>>> import numpy as np
>>> from numpy import linalg as LA
>>> np.set_printoptions(suppress=True, linewidth=140)
>>> F = np.load("mat.npy")
>>> F
array([[-40,  20, -20, -10],
       [ 13,   1,  14,   5],
       [ 27, -21,   6,   5],
       [ -9, -18, -27, -24]])
>>> # null space of dimension 1
>>> np.round(LA.svd(F, compute_uv=False), 2) + 0
array([64.88, 39.88,  5.74,  0.  ])
>>> np.zeros(4, 4)
Traceback (most recent call last):
  File "<python-input-7>", line 1, in <module>
    np.zeros(4, 4)
    ~~~~~~~~^^^^^^
TypeError: Cannot interpret '4' as a data type
>>> np.unravel_index(np.abs(F).argmax(), F.shape)
(np.int64(0), np.int64(0))
>>> F.sum(axis=0)
array([ -9, -18, -27, -24])
>>> LA.matrix_rank(F)
np.int64(3)
>>> F.shape
(4, 4)
>>> U, sv = LA.svd(F)
Traceback (most recent call last):
  File "<python-input-12>", line 1, in <module>
    U, sv = LA.svd(F)
    ^^^^^
ValueError: too many values to unpack (expected 2)
>>> U, sv, VT = LA.svd(F, full_matrices=False)
>>> np.allclose(U * sv @ VT, F)
True
>>> np.round(np.abs(VT[0]), 2)
array([0.77, 0.29, 0.48, 0.3 ])
>>> sv.round(2) + 0
array([64.88, 39.88,  5.74,  0.  ])
>>> (sv > 1e-8).sum()
np.int64(3)
>>> np.round(sv / sv[0], 2) + 0
array([1.  , 0.61, 0.09, 0.  ])
>>> np.round(np.sqrt((sv ** 2).sum()), 2), round(LA.norm(F), 2)
(np.float64(76.37), np.float64(76.37))
>>> M = np.load("arr.npy")
>>> M
array([[-3.08, -0.11, -0.5 ],
       [ 1.89, -0.3 ,  0.47],
       [-0.38,  0.39,  0.31],
       [ 2.54,  0.38, -0.88],
       [ 0.07,  0.66, -0.41],
       [ 0.94, -0.08,  0.53],
       [-2.83,  0.88,  0.04],
       [ 2.5 , -0.38,  0.47],
       [-1.62,  0.12, -0.12],
       [ 2.53,  0.53, -0.27],
       [-0.62,  0.1 ,  0.26],
       [-1.05,  0.37,  0.2 ],
       [ 0.02, -0.16,  0.08],
       [-0.21,  0.06, -0.29],
       [-1.21,  0.28,  0.27],
       [ 0.87,  0.42,  0.09],
       [-0.15, -0.42, -0.32],
       [ 0.78, -0.24,  0.11],
       [ 1.4 ,  0.1 ,  0.1 ],
       [ 2.38,  0.06, -0.18],
       [ 2.67,  0.56,  0.23],
       [ 0.57,  0.22, -0.42],
       [ 1.52, -0.31,  0.03],
       [-1.09, -0.37,  0.12]])
>>> theta = np.radians(30)
>>> R = np.eye(3)
>>> R[0, 0] = R[1, 1] = np.cos(theta)
>>> R[0, 1], R[1, 0] = -np.sin(theta), np.sin(theta)
>>> R.round(2)
array([[ 0.87, -0.5 ,  0.  ],
       [ 0.5 ,  0.87,  0.  ],
       [ 0.  ,  0.  ,  1.  ]])
>>> other = M @ R.T
>>> np.allclose(M @ M.T, other @ other.T)
True
>>> np.round(LA.svd(M, compute_uv=False), 2), np.round(LA.svd(other, compute_uv=False), 2)
(array([8.17, 1.93, 1.54]), array([8.17, 1.93, 1.54]))
